% python3 -q
>>> import numpy as np
>>> from numpy import linalg as LA
>>> np.set_printoptions(suppress=True, linewidth=120)
>>> K = np.loadtxt("run9.csv", delimiter=",")
>>> K.round(2)
array([[ 0.31,  0.95,  0.  ,  0.  ],
       [-0.95,  0.31,  0.  ,  0.  ],
       [ 0.  ,  0.  ,  1.  ,  0.  ],
       [ 0.  ,  0.  ,  0.  ,  1.  ]])
>>> # keeps lengths
>>> Y = np.array([[3, 3, 2], [-1, 0, 2], [-3, -1, -2], [1, 2, 1]])
>>> np.round(K @ Y, 2)
array([[-0.02,  0.93,  2.52],
       [-3.16, -2.85, -1.28],
       [-3.  , -1.  , -2.  ],
       [ 1.  ,  2.  ,  1.  ]])
>>> np.round(np.einsum("ij->j", K), 2)
array([-0.64,  1.26,  1.  ,  1.  ])
>>> np.round(Y.T @ K.T, 2)
array([[-0.02, -3.16, -3.  ,  1.  ],
       [ 0.93, -2.85, -1.  ,  2.  ],
       [ 2.52, -1.28, -2.  ,  1.  ]])
>>> np.round(np.einsum("ik,kj->ij", K, Y), 2)
array([[-0.02,  0.93,  2.52],
       [-3.16, -2.85, -1.28],
       [-3.  , -1.  , -2.  ],
       [ 1.  ,  2.  ,  1.  ]])
>>> np.vstack([K, Y.T]).shape
(7, 4)
>>> LA.matrix_rank(np.vstack([K, Y.T]))
np.int64(4)
>>> rng = np.random.default_rng(16)
>>> m1 = (rng.random((5, 5)) < 0.3) + np.eye(5)
>>> m1 /= m1.sum(axis=1, keepdims=True)
>>> m1.round(2)
array([[0.5 , 0.  , 0.5 , 0.  , 0.  ],
       [0.33, 0.33, 0.  , 0.33, 0.  ],
       [0.33, 0.  , 0.67, 0.  , 0.  ],
       [0.  , 0.  , 0.33, 0.33, 0.33],
       [0.  , 0.33, 0.  , 0.  , 0.67]])
>>> # rows sum to 1
>>> left, sigma, vt = LA.svd(m1, full_matrices=False)
>>> round(float(np.sqrt((sigma ** 2).sum())), 2), round(LA.norm(m1), 2)
(1.51, np.float64(1.51))
>>> np.round(vt @ vt.T, 2) + 0
array([[1., 0., 0., 0., 0.],
       [0., 1., 0., 0., 0.],
       [0., 0., 1., 0., 0.],
       [0., 0., 0., 1., 0.],
       [0., 0., 0., 0., 1.]])
>>> (sigma > 1e-8).sum()
np.int64(5)
>>> left.shape, sigma.shape, vt.shape
((5, 5), (5,), (5, 5))
>>> np.round(np.cumsum(sigma ** 2) / np.sum(sigma ** 2), 2)
array([0.53, 0.82, 0.93, 0.99, 1.  ])
>>> np.abs(left[:, 0]).round(6).argmax()
np.int64(2)
